$ python -q
>>> import numpy as np
>>> np.set_printoptions(precision=1, suppress=True, linewidth=140, legacy="1.25")
>>> def rnd(a):
...     return np.round(a, 1) + 0
... 
>>> W0 = np.load("dump.npy")
>>> print(W0)
[[  1.8  -8.1   5.6  21.9  14.4   4.2]
 [-16.6  12.4  -4.7  -0.7  -3.2  -3.1]
 [  8.9   2.    7.1  23.   14.7  14.6]
 [-16.7 -17.5  -8.7 -17.  -13.1 -22.5]
 [  4.   13.7  -8.   -4.6  -5.8  21.6]
 [ -1.8  11.2   2.1 -11.7  -5.4  -9.5]
 [  6.2  14.3  -0.3  -0.3   0.4  13.3]]
>>> def softmax(z):
...     e = np.exp(z - z.max(axis=-1, keepdims=True))
...     return e / e.sum(axis=-1, keepdims=True)
... 
>>> print(rnd(softmax(10 * W0[0])))
[0. 0. 0. 1. 0. 0.]
>>> print(rnd(softmax(W0[0] + 2)))
[0. 0. 0. 1. 0. 0.]
>>> print(rnd(softmax(W0).sum(axis=1)))
[1. 1. 1. 1. 1. 1. 1.]
>>> S = W0 @ W0.T / np.sqrt(6)
>>> print(softmax(S).round(6).argmax(axis=1))
[2 1 2 3 4 5 4]
>>> print(rnd(softmax(S)))
[[0. 0. 1. 0. 0. 0. 0.]
 [0. 1. 0. 0. 0. 0. 0.]
 [0. 0. 1. 0. 0. 0. 0.]
 [0. 0. 0. 1. 0. 0. 0.]
 [0. 0. 0. 0. 1. 0. 0.]
 [0. 0. 0. 0. 0. 1. 0.]
 [0. 0. 0. 0. 1. 0. 0.]]
>>> print(rnd(softmax(S)[0] @ W0))
[ 8.8  1.9  7.1 23.  14.7 14.5]
>>> print(rnd(softmax(S + np.triu(np.full(S.shape, -np.inf), 1))))
[[1. 0. 0. 0. 0. 0. 0.]
 [0. 1. 0. 0. 0. 0. 0.]
 [0. 0. 1. 0. 0. 0. 0.]
 [0. 0. 0. 1. 0. 0. 0.]
 [0. 0. 0. 0. 1. 0. 0.]
 [0. 0. 0. 0. 0. 1. 0.]
 [0. 0. 0. 0. 1. 0. 0.]]
>>> data = np.loadtxt("test10.csv", delimiter=",")
>>> print(data)
[[ -6.  -5.  11.   0.]
 [ -5.  -4. -12.  10.]
 [ 11. -12.   6.  16.]
 [  0.  10.  16.  -2.]]
>>> Y = np.array([[-5, -1, -4], [7, 5, 5]])
>>> cent = np.kron(Y, data)
>>> print(cent.shape)
(8, 12)
>>> print(rnd(np.linalg.norm(cent, 2)), rnd(np.linalg.norm(Y, 2) * np.linalg.norm(data, 2)))
304.2 304.2
>>> ang = np.radians(120)
>>> Rm = np.eye(4)
>>> Rm[3, 3] = Rm[2, 2] = np.cos(ang)
>>> Rm[3, 2], Rm[2, 3] = -np.sin(ang), np.sin(ang)
>>> print(rnd(Rm))
[[ 1.   0.   0.   0. ]
 [ 0.   1.   0.   0. ]
 [ 0.   0.  -0.5  0.9]
 [ 0.   0.  -0.9 -0.5]]
>>> Y = data @ Rm.T
>>> print(np.allclose(np.linalg.norm(data, axis=1), np.linalg.norm(Y, axis=1)))
True
>>> print(rnd(np.linalg.det(Rm)), rnd(np.trace(Rm)))
1.0 1.0
>>> proj = np.triu(np.array([[-2, -3, -2, 2], [-2, -1, -2, 0], [1, 1, 2, 3], [-3, -1, 0, -1]]), 1) + np.eye(4)
>>> Y = proj @ data @ np.linalg.inv(proj)
>>> print(np.trace(Y), np.trace(data))
-6.0 -6.0
>>> print(np.kron(np.eye(2, dtype=int), data))
[[ -6.  -5.  11.   0.  -0.  -0.   0.   0.]
 [ -5.  -4. -12.  10.  -0.  -0.  -0.   0.]
 [ 11. -12.   6.  16.   0.  -0.   0.   0.]
 [  0.  10.  16.  -2.   0.   0.   0.  -0.]
 [ -0.  -0.   0.   0.  -6.  -5.  11.   0.]
 [ -0.  -0.  -0.   0.  -5.  -4. -12.  10.]
 [  0.  -0.   0.   0.  11. -12.   6.  16.]
 [  0.   0.   0.  -0.   0.  10.  16.  -2.]]
>>> print(np.einsum("ii->", data))
-6.0
>>> print(rnd(np.linalg.det(data.T)))
51272.0
>>> print(np.einsum("ij,ji->", data, data))
1384.0
>>> print(rnd(np.linalg.det(data[::-1])))
51272.0
>>> Y = np.linalg.inv(data)
>>> print((np.abs(Y) > 1e-9).astype(int))
[[1 1 1 1]
 [1 1 1 1]
 [1 1 1 1]
 [1 1 1 1]]
>>> print(rnd(data @ Y))
[[1. 0. 0. 0.]
 [0. 1. 0. 0.]
 [0. 0. 1. 0.]
 [0. 0. 0. 1.]]
>>> print(rnd(np.linalg.cond(data)))
3.3
>>> print(rnd(np.linalg.slogdet(data)[0]))
1.0
>>> A = np.array([[0, 0, 0, 1, 0, 1, 1],
...     [0, 0, 0, 0, 1, 0, 0],
...     [0, 0, 0, 1, 0, 0, 1],
...     [1, 0, 1, 0, 0, 0, 1],
...     [0, 1, 0, 0, 0, 0, 0],
...     [1, 0, 0, 0, 0, 0, 1],
...     [1, 0, 1, 1, 0, 1, 0]])
>>> rng = np.random.default_rng(858)
>>> labels = rng.permutation(7)
>>> Y = A[:, labels] * rng.choice([-1, 1], 7)
>>> print(Y)
[[ 1  0  1  0 -1  0  0]
 [ 0 -1  0  0  0  0  0]
 [ 0  0  1  0 -1  0  0]
 [ 0  0  1  0  0 -1  1]
 [ 0  0  0  1  0  0  0]
 [ 0  0  1  0  0  0  1]
 [ 1  0  0  0 -1 -1  1]]
>>> U, _, Vh = np.linalg.svd(A.T @ Y)
>>> print(labels)
[5 4 6 1 3 2 0]
>>> print(rnd(U @ Vh))
[[ 0.  0.  0.  0.  0.  0.  1.]
 [ 0.  0.  0.  1.  0.  0.  0.]
 [ 0.  0.  0.  0.  0. -1.  0.]
 [ 0.  0.  0.  0. -1.  0.  0.]
 [ 0. -1.  0.  0.  0.  0.  0.]
 [ 1.  0.  0.  0.  0.  0.  0.]
 [ 0.  0.  1.  0.  0.  0.  0.]]
>>> print(rnd(np.linalg.lstsq(A, Y)[0]))
[[ 0.  0.  0.  0.  0.  0.  1.]
 [ 0.  0.  0.  1.  0.  0.  0.]
 [ 0.  0.  0.  0.  0. -1.  0.]
 [ 0.  0.  0.  0. -1.  0.  0.]
 [ 0. -1.  0.  0.  0.  0.  0.]
 [ 1.  0.  0.  0.  0.  0.  0.]
 [ 0.  0.  1.  0.  0.  0.  0.]]
>>> x = np.array([-4, 6, 3, -9, -1, 1, -8])
>>> target = A @ x
>>> b, lr = np.zeros(7), 1 / np.linalg.norm(A, 2) ** 2
>>> for i in range(30):
...     b -= lr * A.T @ (A @ b - target)
...     if i % 5 == 0: print(i, round(np.linalg.norm(A @ b - target), 1))
... 
0 10.0
5 4.1
10 2.6
15 2.0
20 1.7
25 1.5
>>> print(rnd(b))
[-2.6  5.9  1.9 -7.5 -1.  -0.3 -8.9]
>>> vals, V = np.linalg.eigh(A)
>>> print(rnd(np.abs(V[:, -1])))
[0.5 0.  0.4 0.5 0.  0.4 0.6]
>>> print(rnd(V @ np.diag(vals) @ V.T))
[[0. 0. 0. 1. 0. 1. 1.]
 [0. 0. 0. 0. 1. 0. 0.]
 [0. 0. 0. 1. 0. 0. 1.]
 [1. 0. 1. 0. 0. 0. 1.]
 [0. 1. 0. 0. 0. 0. 0.]
 [1. 0. 0. 0. 0. 0. 1.]
 [1. 0. 1. 1. 0. 1. 0.]]
>>> print((vals > 1e-8).sum(), (vals < -1e-8).sum())
3 4
>>> print(rnd(vals.sum()), np.trace(A))
0.0 0
>>> print(np.unique(vals.round(6) + 0, return_counts=True)[1])
[1 1 1 1 1 1 1]
>>> print(rnd(np.linalg.eigvalsh(A + -2 * np.eye(7))))
[-3.6 -3.5 -3.  -2.5 -1.4 -1.   0.9]
>>> T = np.stack([A, -1 * A, A[::-1]])
>>> print(rnd(np.linalg.norm(T, axis=(1, 2))))
[4. 4. 4.]
>>> print(np.einsum("bij,cij->bc", T, T))
[[ 16 -16   7]
 [-16  16  -7]
 [  7  -7  16]]
>>> print(T.sum(axis=0))
[[1 0 1 1 0 1 0]
 [1 0 0 0 0 0 1]
 [0 1 0 0 0 0 0]
 [1 0 1 0 0 0 1]
 [0 0 0 1 0 0 1]
 [0 0 0 0 1 0 0]
 [0 0 0 1 0 1 1]]
>>> print(np.linalg.matrix_rank(T))
[7 7 7]
>>> Y = A + rng.integers(-2, 3, (7, 1)) @ rng.integers(-2, 3, (1, 7))
>>> print(Y)
[[ 0  0  0  1  0  1  1]
 [ 1  0 -1 -1  1  1  0]
 [ 0  0  0  1  0  0  1]
 [ 0  0  2  1  0 -1  1]
 [ 1  1 -1 -1  0  1  0]
 [ 2  0 -1 -1  0  1  1]
 [-1  0  3  3  0 -1  0]]
>>> print(np.abs(Y - A).sum(axis=1))
[0 4 0 4 4 4 8]
>>> print(rnd(np.linalg.svd(Y - A, compute_uv=False)))
[5.7 0.  0.  0.  0.  0.  0. ]
>>> mat = np.array([[-5, 5, -5, 5, -5, 5],
...     [-3, 3, -3, 3, -3, 3],
...     [-1, -1, -1, -1, -1, -1],
...     [-5, 5, -5, 5, -5, 5],
...     [-3, 3, -3, 3, -3, 3],
...     [-1, -1, -1, -1, -1, -1]])
>>> # looks like rank 2
>>> r = np.linalg.matrix_rank(mat)
>>> print(r)
2
>>> ns = np.linalg.svd(mat)[2][r:].T
>>> print([int(np.linalg.matrix_rank(mat[:, :j + 1])) for j in range(6)])
[1, 2, 2, 2, 2, 2]
>>> print([int(np.linalg.matrix_rank(mat[:i])) for i in range(1, len(mat) + 1)])
[1, 1, 2, 2, 2, 2]
>>> print(ns.shape)
(6, 4)
>>> print(np.allclose(mat @ ns, 0))
True
>>> U, sv, Vh = np.linalg.svd(mat)
>>> V = Vh[:(sv > 1e-8).sum()]
>>> x = mat[0] + -3 * mat[4] + rng.integers(2) * np.eye(6)[1]
>>> print(x)
[ 4. -3.  4. -4.  4. -4.]
>>> print(np.linalg.matrix_rank(np.vstack([mat, x])))
3
>>> print(rnd(V.T @ V))
[[0.3 0.  0.3 0.  0.3 0. ]
 [0.  0.3 0.  0.3 0.  0.3]
 [0.3 0.  0.3 0.  0.3 0. ]
 [0.  0.3 0.  0.3 0.  0.3]
 [0.3 0.  0.3 0.  0.3 0. ]
 [0.  0.3 0.  0.3 0.  0.3]]
>>> print(rnd(np.linalg.norm(x - V.T @ V @ x)))
0.8
>>> vals, V = np.linalg.eig(data)
>>> print(rnd(vals))
[-26.  -10.9  23.    7.9]
>>> print(rnd(np.sort(np.linalg.eigvals(np.linalg.inv(data)))))
[-0.1  0.   0.   0.1]
>>> print(rnd(data @ V[:, 0] - vals[0] * V[:, 0]))
[0. 0. 0. 0.]
>>> m1 = np.array([[0, 2, 6],
...     [13, 26, 22],
...     [3, 11, 12],
...     [0, 2, 6],
...     [9, 20, 18],
...     [0, 0, 4],
...     [11, 23, 20],
...     [0, 5, 8],
...     [0, 5, 8],
...     [7, 17, 16],
...     [0, 5, 8]])
>>> print(m1)
[[ 0  2  6]
 [13 26 22]
 [ 3 11 12]
 [ 0  2  6]
 [ 9 20 18]
 [ 0  0  4]
 [11 23 20]
 [ 0  5  8]
 [ 0  5  8]
 [ 7 17 16]
 [ 0  5  8]]
>>> # row 3 repeats row 0
>>> cen = (m1 - m1.mean(axis=0)) / m1.std(axis=0)
>>> print(np.argwhere(np.abs(cen) > 2))
[]
>>> print(rnd(cen.std(axis=0)))
[1. 1. 1.]
>>> b = np.linalg.lstsq(np.delete(cen, 2, axis=1), cen[:, 2])[0]
>>> print(np.abs(b).argmax())
1
